>>> import numpy as np
>>> import numpy.linalg as la
>>> np.set_printoptions(precision=1, suppress=True, linewidth=200)
>>> M2 = np.array([[1, 3, 3], [3, 2, 1], [0, 3, 2]])
>>> data = M2 - M2.T
>>> print(data)
[[ 0  0  3]
 [ 0  0 -2]
 [-3  2  0]]
>>> x = np.array([1, 3, 3])
>>> print(round(la.det(data), 1))
0.0
>>> Q = la.solve(np.eye(3) - data, np.eye(3) + data)
>>> print(round(float(la.det(Q)), 1))
1.0
>>> np.argsort(-la.norm(data, axis=0).round(6), kind="stable")[:3]
array([2, 0, 1])
>>> Uu, sigma, Vh = la.svd(data)
>>> print(sigma)
[3.6 3.6 0. ]
>>> np.argmax(sigma[:-1] / (sigma[1:] + 1e-6)) + 1
np.int64(2)
>>> M2 = Uu[:, :2] @ np.diag(sigma[:2]) @ Vh[:2]
>>> la.matrix_rank(M2)
np.int64(2)
>>> la.matrix_rank(data, rtol=0.05)
np.int64(2)
>>> print(round(la.norm(data - M2) / la.norm(data), 1))
0.0
>>> J = np.array([[1, 3, 0], [2, 0, -1], [-1, 2, -3], [-2, -1, -2]])
>>> J[:, 1] = -1 * J[:, 2]
>>> J
array([[ 1,  0,  0],
       [ 2,  1, -1],
       [-1,  3, -3],
       [-2,  2, -2]])
>>> la.cond(J) > 100
np.True_
>>> print([round(float(x), 1) for x in la.svd(J, compute_uv=False)[:3]])
[5.5, 2.7, 0.0]
>>> gram = J.T @ J
>>> print((J @ J.T).shape)
(4, 4)
>>> np.allclose(gram, gram.T)
True
>>> M2 = np.array([[2, 2, 0], [2, 1, 0], [2, 2, 1]])
>>> M2.T @ J.T
array([[ 2,  4, -2, -4],
       [ 2,  3, -5, -6],
       [ 0, -1, -3, -2]])
>>> print(np.einsum("ij->j", J))
[ 0  6 -6]
>>> J @ M2
array([[ 2,  2,  0],
       [ 4,  3, -1],
       [-2, -5, -3],
       [-4, -6, -2]])
>>> np.vstack([J, M2.T]).shape
(7, 3)
>>> np.einsum("ik,kj->ij", J, M2)
array([[ 2,  2,  0],
       [ 4,  3, -1],
       [-2, -5, -3],
       [-4, -6, -2]])
